$ python3 -q
>>> import numpy as np
>>> np.set_printoptions(precision=1, suppress=True, linewidth=160)
>>> J = np.load("block7.npy")
>>> J
array([[-6.,  0.,  0.],
       [ 0.,  2.,  1.],
       [ 0.,  2.,  0.]])
>>> # 2 blocks once reordered
>>> q, R = np.linalg.qr(J)
>>> R
array([[-6. ,  0. ,  0. ],
       [ 0. , -2.8, -0.7],
       [ 0. ,  0. , -0.7]])
>>> np.abs(np.diag(R))
array([6. , 2.8, 0.7])
>>> round(np.trace(q @ q.T), 1)
np.float64(3.0)
>>> rng = np.random.default_rng(977919)
>>> idx = rng.permutation(3)
>>> Y = R[:, idx] * rng.choice([-1, 1], 3)
>>> Y
array([[ 0. ,  0. , -6. ],
       [-0.7, -2.8,  0. ],
       [-0.7,  0. ,  0. ]])
>>> left, _, VT = np.linalg.svd(R.T @ Y)
>>> idx
array([2, 1, 0])
>>> np.round(left @ VT, 1) + 0
array([[0., 0., 1.],
       [0., 1., 0.],
       [1., 0., 0.]])
>>> x = np.array([2, 2, 2])
>>> target = J @ x
>>> c, lr = np.zeros(3), 1 / np.linalg.norm(J, 2) ** 2
>>> for i in range(10):
...     c -= lr * J.T @ (J @ c - target)
...     if i % 2 == 0: print(i, round(np.linalg.norm(J @ c - target), 1))
... 
0 5.5
2 3.3
4 2.1
6 1.4
8 1.1
>>> c
array([2. , 2.2, 0.8])
>>> round(np.linalg.cond(J), 1)
np.float64(8.8)
>>> K = np.load("dump.npy")
>>> K
array([[ 7.8,  3.8, 14.9, -1.5],
       [-4.8,  1.5, -6.1, -6.9],
       [-2.5, -1.7,  3.4,  3.5],
       [-6.7,  0.4, -4.3,  5.1]])
>>> K.inv()
Traceback (most recent call last):
  File "<python-input-24>", line 1, in <module>
    K.inv()
    ^^^^^
AttributeError: 'numpy.ndarray' object has no attribute 'inv'
>>> np.sort(np.abs(np.linalg.eigvals(K)))
array([ 4.9,  4.9, 10.3, 10.3])
>>> np.allclose(K, K.T)
False
>>> (K - K.T) / 2
array([[ 0. ,  4.3,  8.7,  2.6],
       [-4.3,  0. , -2.2, -3.7],
       [-8.7,  2.2,  0. ,  3.9],
       [-2.6,  3.7, -3.9,  0. ]])
>>> np.allclose(K @ K.T, K.T @ K)
False
>>> Y = np.linalg.inv(K)
>>> np.round(np.linalg.slogdet(K)[0], 1)
np.float64(1.0)
>>> np.round(K @ Y, 1) + 0
array([[1., 0., 0., 0.],
       [0., 1., 0., 0.],
       [0., 0., 1., 0.],
       [0., 0., 0., 1.]])
>>> np.linalg.inv(Y)
array([[ 7.8,  3.8, 14.9, -1.5],
       [-4.8,  1.5, -6.1, -6.9],
       [-2.5, -1.7,  3.4,  3.5],
       [-6.7,  0.4, -4.3,  5.1]])
>>> np.allclose(Y, K.T)
False
>>> A = np.loadtxt("out5.csv", delimiter=",")
>>> A
array([[-2.1,  0.8,  6. ],
       [-4.8,  2.7,  6.1],
       [-0.1,  9.2, -3.3],
       [-1.2,  0.9,  2.5],
       [ 1.6,  9.7, -5.1],
       [ 1.9, 10. , -2.3],
       [-5.3,  1.8,  3. ],
       [ 0.8,  9.8, -3.8],
       [ 1.5, 10.5, -4.4],
       [ 1.6, 11.2, -5.4],
       [-3.2,  1.7,  3. ],
       [ 0.6, 11. , -4.4],
       [-3.8,  2.9,  4.2],
       [-3.2,  2.4,  2.9],
       [-0.7,  9.5, -4.9],
       [-4.4,  3.4,  4.1],
       [ 0.5, 10.9, -1.8],
       [ 0.7, 11.3, -5.8],
       [-3.3,  1.4,  4.2],
       [ 0.7, 10.5, -3.5],
       [ 1.2,  8.3, -4.1],
       [ 0.2,  9.4, -5. ],
       [-4.2,  1.5,  2.1],
       [ 1.9,  9.2, -5. ]])
>>> D = np.linalg.norm(A[:, None] - A[None], axis=-1)
>>> np.unravel_index(D.round(6).argmax(), D.shape)
(np.int64(0), np.int64(17))
>>> D.shape
(24, 24)
>>> D.mean(axis=1).argmax()
np.int64(0)
>>> Z = np.array([[1, 4, 3], [3, 5, 0]])
>>> arr = rng.normal(size=(14, 2)) @ Z + np.array([-1, -1, 0])
>>> arr
array([[-2.8, -1.8,  3. ],
       [ 0.6, -2. , -4.8],
       [ 2.4,  2.3, -2.9],
       [ 3.6,  8.2,  2. ],
       [ 1. ,  5.4,  3.9],
       [-2.3, -1.8,  1.7],
       [-1.2, -1.9, -0.8],
       [-0.3, -0.8, -1.2],
       [ 1.3,  7. ,  5.3],
       [-2.9, -5.8, -1.9],
       [-5.5, -7.8,  0.8],
       [-1.8, -4.7, -3. ],
       [ 2.1,  1.7, -3.1],
       [-1.2, -2.1, -1. ]])
>>> x = np.array([-4, -1, -2])
>>> target = arr @ x
>>> np.round(np.linalg.pinv(arr) @ arr, 1) + 0
array([[1., 0., 0.],
       [0., 1., 0.],
       [0., 0., 1.]])
>>> target = target + 0.3 * rng.normal(size=14)
>>> target
array([  6.7,   9. ,  -5.4, -26.1, -16.9,   7.6,   7.7,   4.1, -22.7,  21.5,  27.5,  18.3,  -3.1,   8.7])
>>> c, *_ = np.linalg.lstsq(arr, target)
>>> [round(float(np.linalg.norm(np.linalg.solve(arr.T @ arr + lam * np.eye(3), arr.T @ target))), 2) for lam in (0, 1, 10, 100)]
[4.78, 3.7, 2.96, 2.37]
>>> np.round(arr.T @ (target - arr @ c), 1) + 0
array([0., 0., 0.])
>>> round(np.linalg.norm(target - arr @ c), 1)
np.float64(1.0)
>>> mat = np.loadtxt("run5.csv", delimiter=",")
>>> mat
array([[-0.1, -0.7, -0.2, -1. ],
       [-0.9, -1.6, -0.4,  2. ],
       [-0.6, -1.8, -0.2,  2. ]])
>>> t3 = np.stack([mat, 2 * mat, mat[::-1]])
>>> np.linalg.matrix_rank(t3.reshape(3, -1))
np.int64(2)
>>> np.einsum("bij,cij->bc", t3, t3)
array([[16.7, 33.4,  6.2],
       [33.4, 66.8, 12.5],
       [ 6.2, 12.5, 16.7]])
>>> t3.shape
(3, 3, 4)
>>> np.linalg.norm(t3, axis=(1, 2))
array([4.1, 8.2, 4.1])
>>> t3.sum(axis=0)
array([[-0.9, -3.9, -0.8, -1. ],
       [-3.6, -6.4, -1.6,  8. ],
       [-1.9, -6.1, -0.8,  5. ]])
>>> Y = np.array([[4, -1, 4], [4, 4, -5]])
>>> Z = np.kron(Y, mat)
>>> np.linalg.matrix_rank(Z)
np.int64(6)
>>> feats = np.load("data.npy")
>>> feats
array([[-1.8,  0.4,  0.2],
       [ 0.7,  0.4,  2.3],
       [ 0. ,  1. , -0.7],
       [ 0.1,  0.6, -0.8],
       [ 0.7,  0.2,  2.5],
       [-2. , -0.5,  0.1],
       [ 0.3,  0.5, -0.5],
       [-1.1, -2.1, -0.8],
       [-0.4,  0.7, -0.9],
       [ 1.9, -0.1,  0. ],
       [ 0.8, -0.4,  0.2],
       [-0.8,  0.5, -2. ],
       [-0.9, -0.7, -0.2],
       [ 0.1, -0.7,  0.2],
       [-0.5, -0.1, -0.5],
       [-0.4,  1.4,  0.2],
       [-1.1, -1.7, -1.1],
       [ 1.6, -1.3, -0.1],
       [ 0.4, -1.3,  1.3],
       [-8. ,  4. ,  3. ]])
>>> idx = rng.permutation(3)
>>> Y = feats[:, idx] * rng.choice([-1, 1], 3)
>>> Y
array([[ 0.4,  1.8, -0.2],
       [ 0.4, -0.7, -2.3],
       [ 1. , -0. ,  0.7],
       [ 0.6, -0.1,  0.8],
       [ 0.2, -0.7, -2.5],
       [-0.5,  2. , -0.1],
       [ 0.5, -0.3,  0.5],
       [-2.1,  1.1,  0.8],
       [ 0.7,  0.4,  0.9],
       [-0.1, -1.9, -0. ],
       [-0.4, -0.8, -0.2],
       [ 0.5,  0.8,  2. ],
       [-0.7,  0.9,  0.2],
       [-0.7, -0.1, -0.2],
       [-0.1,  0.5,  0.5],
       [ 1.4,  0.4, -0.2],
       [-1.7,  1.1,  1.1],
       [-1.3, -1.6,  0.1],
       [-1.3, -0.4, -1.3],
       [ 4. ,  8. , -3. ]])
>>> left, _, VT = np.linalg.svd(feats.T @ Y)
>>> np.round(left @ VT, 1) + 0
array([[ 0., -1.,  0.],
       [ 1.,  0.,  0.],
       [ 0.,  0., -1.]])
>>> np.round(np.linalg.lstsq(feats, Y)[0], 1) + 0
array([[ 0., -1.,  0.],
       [ 1.,  0.,  0.],
       [ 0.,  0., -1.]])
>>> idx
array([1, 0, 2])
>>> hat = feats @ np.linalg.solve(feats.T @ feats, feats.T)
>>> np.round(np.linalg.eigvalsh(hat), 1) + 0
array([0., 0., 0., 0., 0., 0., 0., 0., 0., 0., 0., 0., 0., 0., 0., 0., 0., 1., 1., 1.])
>>> np.trace(hat)
np.float64(3.0)
>>> np.round(hat @ feats[:, 2], 1) + 0
array([ 0.2,  2.3, -0.7, -0.8,  2.5,  0.1, -0.5, -0.8, -0.9,  0. ,  0.2, -2. , -0.2,  0.2, -0.5,  0.2, -1.1, -0.1,  1.3,  3. ])
>>> m1 = np.loadtxt("w.csv", delimiter=",")
>>> m1
array([[ 2.3,  1.5, -1.2],
       [-2.3, -1.9,  0.1],
       [ 0.5,  1.3,  2.7],
       [ 2.3,  1.9, -0.2],
       [-1. ,  0.1,  2.8],
       [-1.6, -0.5,  2.5],
       [-0.7,  0.4,  2.9],
       [ 0.1,  1. ,  2.8],
       [-0.1, -1. , -2.8],
       [-1.7, -0.7,  2.3],
       [-2.3, -1.7,  0.9],
       [ 2.3,  1.8, -0.7],
       [ 2.3,  1.8, -0.5],
       [-2.3, -1.8,  0.7],
       [ 2.3,  1.9, -0.3],
       [-2.3, -1.7,  0.8],
       [ 2. ,  1.1, -2. ],
       [ 2.3,  1.7, -0.8],
       [-2.1, -2. , -0.6],
       [ 2.1,  1.3, -1.7],
       [-0.6,  0.4,  2.9],
       [ 0.2, -0.8, -2.9],
       [ 1.1,  0.1, -2.8]])
>>> # looks like rank 2
>>> Ac = m1 - m1.mean(axis=0)
>>> left, sigma, VT = np.linalg.svd(Ac, full_matrices=False)
>>> (np.sign(left[:, 0]) == np.sign(left[0, 0])).astype(int)
array([1, 0, 0, 1, 0, 0, 0, 0, 1, 0, 0, 1, 1, 0, 1, 0, 1, 1, 0, 1, 0, 1, 1])
>>> np.abs(VT[0]).argmax()
np.int64(0)
>>> np.searchsorted(np.cumsum(sigma ** 2) / (sigma ** 2).sum(), 0.9) + 1
np.int64(2)
>>> np.linalg.matrix_rank(Ac)
np.int64(2)
>>> np.round(Ac.mean(axis=0), 1) + 0
array([0., 0., 0.])
>>> E = np.loadtxt("mat.csv", delimiter=",")
>>> E
array([[ 4.9, -0.5, -0.7],
       [-4.1,  2.3, -1.8],
       [-1.2,  2.5, -4.1],
       [-2.9, -3.6,  2. ],
       [ 0.9,  2.6,  4.2],
       [ 3. ,  3.6, -1.8],
       [ 0.6, -2.5,  4.3],
       [ 2.5, -3.7, -2.2],
       [-2.6,  2.1, -3.7],
       [ 4.8, -0.9, -1.2],
       [ 2. , -0.2,  4.6],
       [ 0.7,  4.2,  2.6],
       [-2.8,  0.7, -4.1],
       [-2.3,  2.3,  3.8],
       [-1.9, -4.5,  0.9],
       [ 0. , -2.1,  4.6],
       [ 4.6, -1.6, -1. ],
       [ 3.1,  0. , -3.9],
       [ 2.5, -3.1,  3. ],
       [-2.7, -3.1,  2.8],
       [-2.4, -2.6, -3.5],
       [ 3.2,  2.8,  2.6],
       [ 2.3,  2.6,  3.6],
       [-4.6,  1.5, -1.4]])
>>> Y = mat / np.sqrt((mat ** 2).mean(axis=1, keepdims=True))
>>> np.round(mat - mat.mean(axis=1, keepdims=True), 1) + 0
array([[ 0.4, -0.2,  0.3, -0.5],
       [-0.7, -1.4, -0.2,  2.2],
       [-0.4, -1.6,  0. ,  2.2]])
>>> np.linalg.matrix_rank(Y) == np.linalg.matrix_rank(mat)
np.True_
>>> np.linalg.norm(Y, axis=1)
array([2., 2., 2.])
